$ ipython --no-banner

In [1]: import numpy as np

In [2]: import numpy.linalg as la

In [3]: np.set_printoptions(suppress=True, linewidth=100)

In [4]: rd = lambda a: np.round(a, 3) + 0

In [5]: C = np.array([[2, 0, 3]])

In [6]: rng = np.random.default_rng(32)

In [7]: W0 = rng.normal(size=(13, 1)) @ C + np.array([-1, -1, 1])

In [8]: rd(W0)
Out[8]: 
array([[ 0.818, -1.   ,  3.727],
       [ 0.503, -1.   ,  3.254],
       [-1.051, -1.   ,  0.923],
       [ 0.305, -1.   ,  2.958],
       [-2.302, -1.   , -0.953],
       [-4.659, -1.   , -4.488],
       [ 2.357, -1.   ,  6.036],
       [-0.047, -1.   ,  2.43 ],
       [-5.133, -1.   , -5.199],
       [-3.118, -1.   , -2.177],
       [-2.239, -1.   , -0.859],
       [-0.317, -1.   ,  2.025],
       [ 1.654, -1.   ,  4.981]])

In [9]: la.matrix_rank(W0, rtol=0.1)
Out[9]: np.int64(2)

In [10]: la.cond(W0) > 100
Out[10]: np.True_

In [11]: t = np.radians(72)

In [12]: R = np.eye(3)

In [13]: R[0, 0] = R[1, 1] = np.cos(t)

In [14]: R[0, 1], R[1, 0] = -np.sin(t), np.sin(t)

In [15]: rd(R)
Out[15]: 
array([[ 0.309, -0.951,  0.   ],
       [ 0.951,  0.309,  0.   ],
       [ 0.   ,  0.   ,  1.   ]])

In [16]: other = W0 @ R.T

In [17]: np.allclose(W0 @ W0.T, other @ other.T)
Out[17]: True

In [18]: np.allclose(la.norm(W0, axis=1), la.norm(other, axis=1))
Out[18]: True

In [19]: rd(la.det(R)), rd(np.trace(R))
Out[19]: (np.float64(1.0), np.float64(1.618))

In [20]: rd(la.svd(W0, compute_uv=False)), rd(la.svd(other, compute_uv=False))
Out[20]: (array([14.583,  6.151,  0.   ]), array([14.583,  6.151,  0.   ]))

In [21]: rd(np.abs(other - W0).max(axis=0))
Out[21]: array([4.498, 4.191, 0.   ])

In [22]: rd(la.norm(W0, "nuc"))
Out[22]: np.float64(20.733)

In [23]: rd(la.norm(W0, 1)), rd(la.norm(W0, np.inf))
Out[23]: (np.float64(40.009), np.float64(11.332))

In [24]: rd(la.norm(W0) ** 2 / la.norm(W0, 2) ** 2)
Out[24]: np.float64(1.178)

In [25]: rd(W0[9] @ W0[2])
Out[25]: np.float64(2.267)

In [26]: rd(la.norm(W0, 2))
Out[26]: np.float64(14.583)

In [27]: U, s, Vt = la.svd(W0)

In [28]: evecs = Vt[:(s > 1e-8).sum()]

In [29]: vec = W0[12] + 2 * W0[11] + rng.integers(2) * np.eye(3)[0]

In [30]: rd(vec)
Out[30]: array([ 1.02, -3.  ,  9.03])

In [31]: rd(la.norm(vec - evecs.T @ evecs @ vec))
Out[31]: np.float64(0.0)

In [32]: rd(np.diag(evecs.T @ evecs))
Out[32]: array([0.763, 0.342, 0.895])

In [33]: rd(evecs.T @ evecs)
Out[33]: 
array([[ 0.763,  0.395,  0.158],
       [ 0.395,  0.342, -0.263],
       [ 0.158, -0.263,  0.895]])

In [34]: rd(np.trace(la.pinv(W0) @ W0))
Out[34]: np.float64(2.0)

In [35]: try:
    ...:     la.inv(W0)
    ...: except la.LinAlgError as e:
    ...:     print(repr(e))
    ...: 
LinAlgError('Last 2 dimensions of the array must be square')

In [36]: np.abs(np.diag(la.qr(W0)[1])) > 1e-9
Out[36]: array([ True,  True, False])

In [37]: rd(W0 @ la.pinv(W0) @ W0)
Out[37]: 
array([[ 0.818, -1.   ,  3.727],
       [ 0.503, -1.   ,  3.254],
       [-1.051, -1.   ,  0.923],
       [ 0.305, -1.   ,  2.958],
       [-2.302, -1.   , -0.953],
       [-4.659, -1.   , -4.488],
       [ 2.357, -1.   ,  6.036],
       [-0.047, -1.   ,  2.43 ],
       [-5.133, -1.   , -5.199],
       [-3.118, -1.   , -2.177],
       [-2.239, -1.   , -0.859],
       [-0.317, -1.   ,  2.025],
       [ 1.654, -1.   ,  4.981]])

In [38]: data = np.loadtxt("m.csv", delimiter=",")

In [39]: data
Out[39]: 
array([[4., 4., 0.],
       [0., 3., 4.],
       [0., 0., 0.]])

In [40]: # triangular

In [41]: other = np.array([[3, -2, -2], [-2, 0, -1], [2, 1, 0]])

In [42]: la.matrix_rank(np.vstack([data, other.T]))
Out[42]: np.int64(3)

In [43]: data @ other
Out[43]: 
array([[  4.,  -8., -12.],
       [  2.,   4.,  -3.],
       [  0.,   0.,   0.]])

In [44]: rd(la.matrix_power(data - np.diag(np.diag(data)), 3))
Out[44]: 
array([[0., 0., 0.],
       [0., 0., 0.],
       [0., 0., 0.]])

In [45]: [int(la.matrix_rank(la.matrix_power(data, p))) for p in range(1, 4)]
Out[45]: [2, 2, 2]

In [46]: rd(np.sort(la.eigvals(data)))
Out[46]: array([0., 3., 4.])

In [47]: W1 = np.array([[3, 2, 2, -2, -2], [0, 4, 3, -2, 2], [-1, -4, 5, 4, 0]])

In [48]: b = np.array([2, 2, 0, 1, 0])

In [49]: act = np.maximum(data @ W1 + b, 0)

In [50]: (act > 0).astype(int)
Out[50]: 
array([[1, 1, 1, 0, 0],
       [0, 0, 1, 1, 1],
       [1, 1, 0, 1, 0]])

In [51]: C = np.array([[1, 0], [2, 0], [2, 1], [1, 3], [0, 0]])

In [52]: act @ C
Out[52]: 
array([[106.,  20.],
       [ 69.,  62.],
       [  7.,   3.]])

In [53]: r0 = np.array([-2, -1, -2, -1])

In [54]: r1 = np.array([3, 2])

In [55]: J = np.outer(r0, r1)

In [56]: J
Out[56]: 
array([[-6, -4],
       [-3, -2],
       [-6, -4],
       [-3, -2]])

In [57]: # rows and columns are dependent

In [58]: U, s, Vt = la.svd(J)

In [59]: np.argmax(s[:-1] / (s[1:] + 1e-6)) + 1
Out[59]: np.int64(1)

In [60]: other = U[:, :1] @ np.diag(s[:1]) @ Vt[:1]

In [61]: rd(la.norm(J - other) / la.norm(J))
Out[61]: np.float64(0.0)

In [62]: la.matrix_rank(J, rtol=0.05)
Out[62]: np.int64(1)

In [63]: r0 = np.array([5, 5])

In [64]: np.correlate(J[3], J[0], "full")
Out[64]: array([12, 26, 12])

In [65]: np.polyval(r0, J[3])
Out[65]: array([-10,  -5])

In [66]: np.convolve(J[3], r0)
Out[66]: array([-15, -25, -10])

In [67]: other = np.array([[5, -2], [1, -3], [3, 2]])

In [68]: la.matrix_rank(np.vstack([W0, other.T]))
Out[68]: np.int64(3)

In [69]: np.vstack([W0, other.T]).shape
Out[69]: (15, 3)

In [70]: rd(np.einsum("ij->j", W0))
Out[70]: array([-13.228, -13.   ,  12.657])

In [71]: r = la.matrix_rank(data)

In [72]: r
Out[72]: np.int64(2)

In [73]: ns = la.svd(data)[2][r:].T

In [74]: [int(la.matrix_rank(np.delete(data, i, axis=0))) for i in range(3)]
Out[74]: [1, 1, 2]

In [75]: [int(la.matrix_rank(data[:i])) for i in range(1, len(data) + 1)]
Out[75]: [1, 2, 2]

In [76]: t = np.radians(45)

In [77]: R = np.eye(2)

In [78]: R[1, 1] = R[0, 0] = np.cos(t)

In [79]: R[1, 0], R[0, 1] = -np.sin(t), np.sin(t)

In [80]: rd(R)
Out[80]: 
array([[ 0.707,  0.707],
       [-0.707,  0.707]])

In [81]: other = J @ R.T

In [82]: rd(other)
Out[82]: 
array([[-7.071,  1.414],
       [-3.536,  0.707],
       [-7.071,  1.414],
       [-3.536,  0.707]])

In [83]: np.allclose(la.norm(J, axis=1), la.norm(other, axis=1))
Out[83]: True

In [84]: A = np.load("data.npy")

In [85]: rd(A)
Out[85]: 
array([[0.444, 0.333, 0.222, 0.   ],
       [0.083, 0.417, 0.333, 0.167],
       [0.   , 0.357, 0.429, 0.214],
       [0.111, 0.444, 0.333, 0.111]])

In [86]: U, s, Vt = la.svd(A, full_matrices=False)

In [87]: rd(np.cumsum(s ** 2) / np.sum(s ** 2))
Out[87]: array([0.879, 0.994, 0.999, 1.   ])

In [88]: np.abs(U[:, 0]).round(6).argmax()
Out[88]: np.int64(3)

In [89]: rd(np.sqrt((s ** 2).sum())), rd(la.norm(A))
Out[89]: (np.float64(1.17), np.float64(1.17))

In [90]: rd(U.T @ A @ Vt.T)
Out[90]: 
array([[1.096, 0.   , 0.   , 0.   ],
       [0.   , 0.397, 0.   , 0.   ],
       [0.   , 0.   , 0.089, 0.   ],
       [0.   , 0.   , 0.   , 0.029]])

In [91]: rd(s / s[0])
Out[91]: array([1.   , 0.362, 0.081, 0.026])

In [92]: rd(s)
Out[92]: array([1.096, 0.397, 0.089, 0.029])

In [93]: rd(U.T @ U)
Out[93]: 
array([[1., 0., 0., 0.],
       [0., 1., 0., 0.],
       [0., 0., 1., 0.],
       [0., 0., 0., 1.]])

In [94]: np.allclose(U * s @ Vt, A)
Out[94]: True

In [95]: rd(A[3] @ A[2])
Out[95]: np.float64(0.325)

In [96]: rd(la.norm(A, axis=0))
Out[96]: array([0.466, 0.781, 0.675, 0.293])

In [97]: rd(la.norm(A[3] - A[2]))
Out[97]: np.float64(0.199)

In [98]: la.norm(A, axis=1).argmax()
Out[98]: np.int64(0)

In [99]: z = rng.permutation(4)

In [100]: z
Out[100]: array([2, 3, 0, 1])

In [101]: other = A[z][:, z]

In [102]: rd(np.trace(other))
Out[102]: np.float64(1.401)

In [103]: np.allclose(other, A)
Out[103]: False

In [104]: rd(np.sort(np.abs(la.eigvals(other))))
Out[104]: array([0.045, 0.064, 0.382, 1.   ])

In [105]: rd(other)
Out[105]: 
array([[0.429, 0.214, 0.   , 0.357],
       [0.333, 0.111, 0.111, 0.444],
       [0.222, 0.   , 0.444, 0.333],
       [0.333, 0.167, 0.083, 0.417]])

In [106]: rd(la.det(other)), rd(la.det(A[z]))
Out[106]: (np.float64(-0.001), np.float64(-0.001))

In [107]: rd(np.diag(other))
Out[107]: array([0.429, 0.111, 0.444, 0.417])

In [108]: K = np.loadtxt("dump.csv", delimiter=",")

In [109]: K
Out[109]: 
array([[ 3.,  4.,  5.],
       [ 6.,  7.,  8.],
       [ 9., 10., 11.]])

In [110]: # rank 2

In [111]: U, s, Vt = la.svd(K)

In [112]: np.argmax(s[:-1] / (s[1:] + 1e-6)) + 1
Out[112]: np.int64(2)

In [113]: other = U[:, :2] @ np.diag(s[:2]) @ Vt[:2]

In [114]: rd(la.norm(K - other) / la.norm(K))
Out[114]: np.float64(0.0)

In [115]: rd(la.norm(K - other, 2)), rd(s[2])
Out[115]: (np.float64(0.0), np.float64(0.0))

In [116]: la.matrix_rank(K, rtol=0.05)
Out[116]: np.int64(1)

In [117]: la.matrix_rank(other)
Out[117]: np.int64(2)

In [118]: X = np.loadtxt("mat.csv", delimiter=",")

In [119]: X
Out[119]: 
array([[ 2.,  0.,  0.,  0.],
       [ 0.,  0.,  0.,  0.],
       [-2., -2.,  3.,  0.],
       [-1.,  0.,  3., -2.]])

In [120]: hat = np.triu(np.array([[-5, 4, -4, 0], [4, 1, -1, -2], [-4, 1, 5, 4], [-5, 2, 2, 2]]), 1) + np.eye(4)

In [121]: other = hat @ X @ la.inv(hat)

In [122]: np.trace(other), np.trace(X)
Out[122]: (np.float64(3.0), np.float64(3.0))

In [123]: other
Out[123]: 
array([[ 10., -32.,  -4., -48.],
       [  4., -14.,  -7.,   4.],
       [ -6.,  22.,  13., -16.],
       [ -1.,   4.,   3.,  -6.]])

In [124]: hat @ X - X @ hat
Out[124]: 
array([[  8.,   0.,  -4.,   0.],
       [  4.,   2.,  -9.,   4.],
       [ -4.,   8.,   2., -24.],
       [  0.,   4.,  -4., -12.]])

In [125]: la.matrix_rank(other)
Out[125]: np.int64(3)

In [126]: rd(la.det(other))
Out[126]: np.float64(0.0)
